$ ipython --no-banner

In [1]: import numpy as np

In [2]: np.set_printoptions(precision=4, suppress=True, linewidth=120)

In [3]: tidy = lambda a: np.round(a, 4) + 0

In [4]: m1 = np.load("case0.npy")

In [5]: m1
Out[5]: 
array([[4, 2, 0, 0],
       [4, 7, 0, 0],
       [0, 0, 4, 2],
       [0, 0, 4, 7]])

In [6]: rng = np.random.default_rng(559)

In [7]: z = rng.permutation(4)

In [8]: z
Out[8]: array([0, 1, 2, 3])

In [9]: B = m1[z][:, z]

In [10]: print(tidy(np.sort(np.abs(np.linalg.eigvals(B)))))
[2.2984 2.2984 8.7016 8.7016]

In [11]: np.allclose(B, m1)
Out[11]: True

In [12]: np.trace(B)
Out[12]: np.int64(22)

In [13]: print(tidy(np.linalg.det(B)), tidy(np.linalg.det(m1[z])))
400.0 400.0

In [14]: vec = np.array([-2, 2, 2, 1])

In [15]: h1 = np.maximum(m1 @ vec, 0)

In [16]: h1
Out[16]: array([ 0,  6, 10, 15])

In [17]: print(tidy(np.tanh(m1 @ vec)))
[-0.9993  1.      1.      1.    ]

In [18]: m1 * (h1 > 1e-9)[:, None]
Out[18]: 
array([[0, 0, 0, 0],
       [4, 7, 0, 0],
       [0, 0, 4, 2],
       [0, 0, 4, 7]])

In [19]: np.flatnonzero(h1 > 1e-9)
Out[19]: array([1, 2, 3])

In [20]: m1.T @ h1
Out[20]: array([ 24,  42, 100, 125])

In [21]: t3 = np.stack([m1, 3 * m1, m1[::-1]])

In [22]: tidy(np.linalg.norm(t3, axis=(1, 2)))
Out[22]: array([13.0384, 39.1152, 13.0384])

In [23]: np.linalg.matrix_rank(t3.reshape(3, -1))
Out[23]: np.int64(2)

In [24]: tidy(np.linalg.det(t3))
Out[24]: array([  400., 32400.,   400.])

In [25]: print(t3.sum(axis=0))
[[16  8  4  7]
 [16 28  4  2]
 [ 4  7 16  8]
 [ 4  2 16 28]]

In [26]: np.einsum("bij,cij->bc", t3, t3)
Out[26]: 
array([[ 170,  510,    0],
       [ 510, 1530,    0],
       [   0,    0,  170]])

In [27]: vec = np.array([-3, 0, -4, 4])

In [28]: print(m1 @ np.eye(4)[3])
[0. 0. 2. 7.]

In [29]: print(m1 @ vec)
[-12 -12  -8  12]

In [30]: print(np.einsum("ij,j->i", m1, vec))
[-12 -12  -8  12]

In [31]: z = rng.permutation(4)

In [32]: B = m1[:, z] * rng.choice([-1, 1], 4)

In [33]: B
Out[33]: 
array([[ 2,  0, -4,  0],
       [ 7,  0, -4,  0],
       [ 0,  2,  0,  4],
       [ 0,  7,  0,  4]])

In [34]: left, _, vt = np.linalg.svd(m1.T @ B)

In [35]: tidy(left @ vt)
Out[35]: 
array([[ 0.,  0., -1.,  0.],
       [ 1.,  0.,  0.,  0.],
       [ 0.,  0.,  0.,  1.],
       [ 0.,  1.,  0.,  0.]])

In [36]: print(z)
[1 3 0 2]

In [37]: K = np.loadtxt("sample14.csv", delimiter=",")

In [38]: print(K)
[[5. 1. 1. 1.]
 [1. 5. 1. 1.]
 [1. 1. 5. 1.]
 [1. 1. 1. 5.]]

In [39]: # equal to its transpose

In [40]: ev, vecs = np.linalg.eigh(K)

In [41]: vec = np.array([-2, 2, -1, -1])

In [42]: tidy(vecs * np.maximum(ev, 0) @ vecs.T)
Out[42]: 
array([[5., 1., 1., 1.],
       [1., 5., 1., 1.],
       [1., 1., 5., 1.],
       [1., 1., 1., 5.]])

In [43]: tidy(vecs * np.sqrt(ev) @ vecs.T)
Out[43]: 
array([[2.2071, 0.2071, 0.2071, 0.2071],
       [0.2071, 2.2071, 0.2071, 0.2071],
       [0.2071, 0.2071, 2.2071, 0.2071],
       [0.2071, 0.2071, 0.2071, 2.2071]])

In [44]: np.abs(K).sum(axis=1).max(), tidy(np.abs(ev).max())
Out[44]: (np.float64(8.0), np.float64(8.0))

In [45]: B = np.array([[4, 4, 5], [2, 2, 3], [4, 0, 0], [2, 3, 0]])

In [46]: np.einsum("ij,ij->i", K, K)
Out[46]: array([28., 28., 28., 28.])

In [47]: print(np.linalg.matrix_rank(np.vstack([K, B.T])))
4

In [48]: np.vstack([K, B.T]).shape
Out[48]: (7, 4)

In [49]: np.einsum("ik,kj->ji", K, B)
Out[49]: 
array([[28., 20., 28., 20.],
       [25., 17.,  9., 21.],
       [28., 20.,  8.,  8.]])

In [50]: K @ B
Out[50]: 
array([[28., 25., 28.],
       [20., 17., 20.],
       [28.,  9.,  8.],
       [20., 21.,  8.]])

In [51]: print(np.einsum("ij,ji->", K, K))
112.0

In [52]: np.einsum("ii->", K)
Out[52]: np.float64(20.0)

In [53]: tidy(np.linalg.eigvals(K).sum().real)
Out[53]: np.float64(20.0)

In [54]: tidy(np.linalg.det(K[::-1]))
Out[54]: np.float64(512.0)

In [55]: tidy(np.linalg.det(2 * K)), tidy(np.linalg.det(K))
Out[55]: (np.float64(8192.0), np.float64(512.0))

In [56]: tidy(np.linalg.det(K.T))
Out[56]: np.float64(512.0)

In [57]: np.kron(np.eye(2, dtype=int), K)
Out[57]: 
array([[5., 1., 1., 1., 0., 0., 0., 0.],
       [1., 5., 1., 1., 0., 0., 0., 0.],
       [1., 1., 5., 1., 0., 0., 0., 0.],
       [1., 1., 1., 5., 0., 0., 0., 0.],
       [0., 0., 0., 0., 5., 1., 1., 1.],
       [0., 0., 0., 0., 1., 5., 1., 1.],
       [0., 0., 0., 0., 1., 1., 5., 1.],
       [0., 0., 0., 0., 1., 1., 1., 5.]])

In [58]: mat = np.load("test5.npy")

In [59]: print(mat)
[[-2 -1  0  0  0  0]
 [ 2  2  0  0  0  0]
 [-3 -3  0  0  0  0]
 [ 0  0 -2 -1  0  0]
 [ 0  0  2  2  0  0]
 [ 0  0 -3 -3  0  0]
 [ 0  0  0  0 -2 -1]
 [ 0  0  0  0  2  2]
 [ 0  0  0  0 -3 -3]]

In [60]: B = mat / np.linalg.norm(mat, axis=1, keepdims=True)

In [61]: G = B @ B.T

In [62]: print((np.abs(G) > 0.9).astype(int))
[[1 1 1 0 0 0 0 0 0]
 [1 1 1 0 0 0 0 0 0]
 [1 1 1 0 0 0 0 0 0]
 [0 0 0 1 1 1 0 0 0]
 [0 0 0 1 1 1 0 0 0]
 [0 0 0 1 1 1 0 0 0]
 [0 0 0 0 0 0 1 1 1]
 [0 0 0 0 0 0 1 1 1]
 [0 0 0 0 0 0 1 1 1]]

In [63]: (G - 2 * np.eye(9)).round(6).argmax(axis=1)
Out[63]: array([2, 3, 0, 5, 0, 3, 8, 0, 6])

In [64]: tidy(G)
Out[64]: 
array([[ 1.    , -0.9487,  0.9487,  0.    ,  0.    ,  0.    ,  0.    ,  0.    ,  0.    ],
       [-0.9487,  1.    , -1.    ,  0.    ,  0.    ,  0.    ,  0.    ,  0.    ,  0.    ],
       [ 0.9487, -1.    ,  1.    ,  0.    ,  0.    ,  0.    ,  0.    ,  0.    ,  0.    ],
       [ 0.    ,  0.    ,  0.    ,  1.    , -0.9487,  0.9487,  0.    ,  0.    ,  0.    ],
       [ 0.    ,  0.    ,  0.    , -0.9487,  1.    , -1.    ,  0.    ,  0.    ,  0.    ],
       [ 0.    ,  0.    ,  0.    ,  0.9487, -1.    ,  1.    ,  0.    ,  0.    ,  0.    ],
       [ 0.    ,  0.    ,  0.    ,  0.    ,  0.    ,  0.    ,  1.    , -0.9487,  0.9487],
       [ 0.    ,  0.    ,  0.    ,  0.    ,  0.    ,  0.    , -0.9487,  1.    , -1.    ],
       [ 0.    ,  0.    ,  0.    ,  0.    ,  0.    ,  0.    ,  0.9487, -1.    ,  1.    ]])

In [65]: print(np.degrees(np.arccos(np.clip(G[8, 4], -1, 1))))
90.0

In [66]: tidy(G[8])
Out[66]: array([ 0.    ,  0.    ,  0.    ,  0.    ,  0.    ,  0.    ,  0.9487, -1.    ,  1.    ])

In [67]: r0, g = G[7], G[1]

In [68]: tidy(r0 @ r0)
Out[68]: np.float64(2.9)

In [69]: r0 @ g
Out[69]: np.float64(0.0)

In [70]: pr = (r0 @ g) / (r0 @ r0) * r0

In [71]: print(tidy(g - pr))
[-0.9487  1.     -1.      0.      0.      0.      0.      0.      0.    ]

In [72]: pr
Out[72]: array([ 0.,  0.,  0.,  0.,  0.,  0., -0.,  0., -0.])

In [73]: np.linalg.matrix_rank(np.outer(r0, g))
Out[73]: np.int64(1)

In [74]: (g - pr) @ r0
Out[74]: np.float64(0.0)

In [75]: left, sig, vt = np.linalg.svd(mat, full_matrices=False)

In [76]: left.shape, sig.shape, vt.shape
Out[76]: ((9, 6), (6,), (6, 6))

In [77]: tidy(vt @ vt.T)
Out[77]: 
array([[1., 0., 0., 0., 0., 0.],
       [0., 1., 0., 0., 0., 0.],
       [0., 0., 1., 0., 0., 0.],
       [0., 0., 0., 1., 0., 0.],
       [0., 0., 0., 0., 1., 0.],
       [0., 0., 0., 0., 0., 1.]])

In [78]: print(tidy(left.T @ left))
[[1. 0. 0. 0. 0. 0.]
 [0. 1. 0. 0. 0. 0.]
 [0. 0. 1. 0. 0. 0.]
 [0. 0. 0. 1. 0. 0.]
 [0. 0. 0. 0. 1. 0.]
 [0. 0. 0. 0. 0. 1.]]

In [79]: M = np.load("x.npy")

In [80]: tidy(M)
Out[80]: 
array([[-0.1371, -0.1716,  0.0342,  0.7192, -0.6583],
       [-0.3771, -0.4183,  0.2046,  0.4342,  0.6726],
       [ 0.1371,  0.2146, -0.8672,  0.3473,  0.2499],
       [-0.7884,  0.6129,  0.0012, -0.0378, -0.0368],
       [ 0.4456,  0.6115,  0.4526,  0.4149,  0.2246]])

In [81]: tidy(M[2] @ M[4])
Out[81]: np.float64(0.0)

In [82]: tidy(np.linalg.norm(M[2], 1)), tidy(np.linalg.norm(M[2], np.inf))
Out[82]: (np.float64(1.8161), np.float64(0.8672))

In [83]: tidy(np.linalg.norm(M[2] - M[4]))
Out[83]: np.float64(1.4142)

In [84]: tidy(M.sum(axis=1))
Out[84]: array([-0.2137,  0.516 ,  0.0816, -0.249 ,  2.1493])

In [85]: J = (rng.random((6, 6)) < 0.3) + np.eye(6)

In [86]: J /= J.sum(axis=1, keepdims=True)

In [87]: tidy(J)
Out[87]: 
array([[0.3333, 0.    , 0.    , 0.3333, 0.3333, 0.    ],
       [0.    , 0.5   , 0.    , 0.    , 0.5   , 0.    ],
       [0.    , 0.5   , 0.5   , 0.    , 0.    , 0.    ],
       [0.    , 0.    , 0.    , 1.    , 0.    , 0.    ],
       [0.    , 0.5   , 0.    , 0.    , 0.5   , 0.    ],
       [0.    , 0.3333, 0.    , 0.    , 0.    , 0.6667]])

In [88]: # rows sum to 1

In [89]: B = J / np.sqrt((J ** 2).mean(axis=1, keepdims=True))

In [90]: tidy(B[5])
Out[90]: array([0.    , 1.0954, 0.    , 0.    , 0.    , 2.1909])

In [91]: tidy(np.linalg.norm(B, axis=1))
Out[91]: array([2.4495, 2.4495, 2.4495, 2.4495, 2.4495, 2.4495])

In [92]: np.abs(np.diag(np.linalg.qr(J)[1])) > 1e-9
Out[92]: array([ True,  True,  True,  True,  True, False])

In [93]: np.unique(J.round(6), axis=0).shape
Out[93]: (5, 6)

In [94]: print(tidy(np.sort(np.abs(np.linalg.eigvals(J)))[::-1]))
[1.     1.     0.6667 0.5    0.3333 0.    ]

In [95]: J @ np.ones(6)
Out[95]: array([1., 1., 1., 1., 1., 1.])

In [96]: tidy(np.linalg.matrix_power(J, 2))
Out[96]: 
array([[0.1111, 0.1667, 0.    , 0.4444, 0.2778, 0.    ],
       [0.    , 0.5   , 0.    , 0.    , 0.5   , 0.    ],
       [0.    , 0.5   , 0.25  , 0.    , 0.25  , 0.    ],
       [0.    , 0.    , 0.    , 1.    , 0.    , 0.    ],
       [0.    , 0.5   , 0.    , 0.    , 0.5   , 0.    ],
       [0.    , 0.3889, 0.    , 0.    , 0.1667, 0.4444]])

In [97]: pr = np.eye(6)[2]

In [98]: for _ in range(3):
    ...:     pr = pr @ J
    ...:     print(pr.round(4))
    ...: 
[0.  0.5 0.5 0.  0.  0. ]
[0.   0.5  0.25 0.   0.25 0.  ]
[0.    0.5   0.125 0.    0.375 0.   ]

In [99]: left, sig, vt = np.linalg.svd(J)

In [100]: vecs = vt[:(sig > 1e-8).sum()]

In [101]: vec = J[0] + 5 * J[1] + rng.integers(2) * np.eye(6)[4]

In [102]: tidy(vec)
Out[102]: array([0.3333, 2.5   , 0.    , 0.3333, 2.8333, 0.    ])

In [103]: print(tidy(vecs.T @ vecs))
[[ 0.7647 -0.2353  0.2353  0.      0.2353  0.1176]
 [-0.2353  0.7647  0.2353  0.      0.2353  0.1176]
 [ 0.2353  0.2353  0.7647  0.     -0.2353 -0.1176]
 [ 0.      0.      0.      1.      0.      0.    ]
 [ 0.2353  0.2353 -0.2353  0.      0.7647 -0.1176]
 [ 0.1176  0.1176 -0.1176  0.     -0.1176  0.9412]]

In [104]: feats = np.loadtxt("out16.csv", delimiter=",")

In [105]: feats
Out[105]: 
array([[ 1.,  3.,  0.,  0.,  0.,  0.],
       [ 3., -2.,  3.,  0.,  0.,  0.],
       [ 0.,  3., -1.,  3.,  0.,  0.],
       [ 0.,  0.,  3.,  0.,  3.,  0.],
       [ 0.,  0.,  0.,  3.,  2.,  3.],
       [ 0.,  0.,  0.,  0.,  3.,  2.]])

In [106]: ev, vecs = np.linalg.eigh(feats)

In [107]: vec = np.array([1, 1, 0, 1, 2, 1])

In [108]: np.abs(feats).sum(axis=1).max(), tidy(np.abs(ev).max())
Out[108]: (np.float64(8.0), np.float64(6.1416))

In [109]: tidy(np.linalg.eigvalsh(feats[1:, 1:]))
Out[109]: array([-5.619 , -2.6323,  0.1328,  2.9931,  6.1255])

In [110]: B = feats + rng.integers(-2, 3, (6, 5)) @ rng.integers(-2, 3, (5, 6))

In [111]: B
Out[111]: 
array([[ 3.,  6., -1.,  2., -8.,  3.],
       [-5., -5.,  4.,  6.,  3.,  2.],
       [ 8.,  2.,  0., -4.,  0., -3.],
       [-2.,  2.,  5., -1.,  9.,  4.],
       [-8.,  2., -1.,  8.,  7.,  5.],
       [ 4.,  7., -1.,  2.,  2.,  6.]])

In [112]: tidy(np.linalg.svd(B - feats, compute_uv=False))
Out[112]: array([18.9547, 12.2266,  9.3413,  3.5514,  2.087 ,  0.    ])

In [113]: q, vecs = np.linalg.qr(B[:, :5])[0], np.linalg.qr(B[:, 5:])[0]

In [114]: sig = np.linalg.svd(q.T @ vecs, compute_uv=False)

In [115]: (sig > 0.9).sum()
Out[115]: np.int64(1)

In [116]: print(tidy(np.linalg.norm(q @ q.T - vecs @ vecs.T, 2)))
1.0

In [117]: tidy(sig)
Out[117]: array([0.9743])

In [118]: X = np.load("data.npy")

In [119]: X
Out[119]: 
array([[2, 2, 2, 2],
       [2, 4, 4, 4],
       [2, 4, 6, 6],
       [2, 4, 6, 8]])

In [120]: # equal to its transpose

In [121]: q, vecs = np.linalg.qr(X[:, :1])[0], np.linalg.qr(X[:, 1:])[0]

In [122]: sig = np.linalg.svd(q.T @ vecs, compute_uv=False)

In [123]: print(tidy(np.linalg.norm(q @ q.T - vecs @ vecs.T, 2)))
1.0
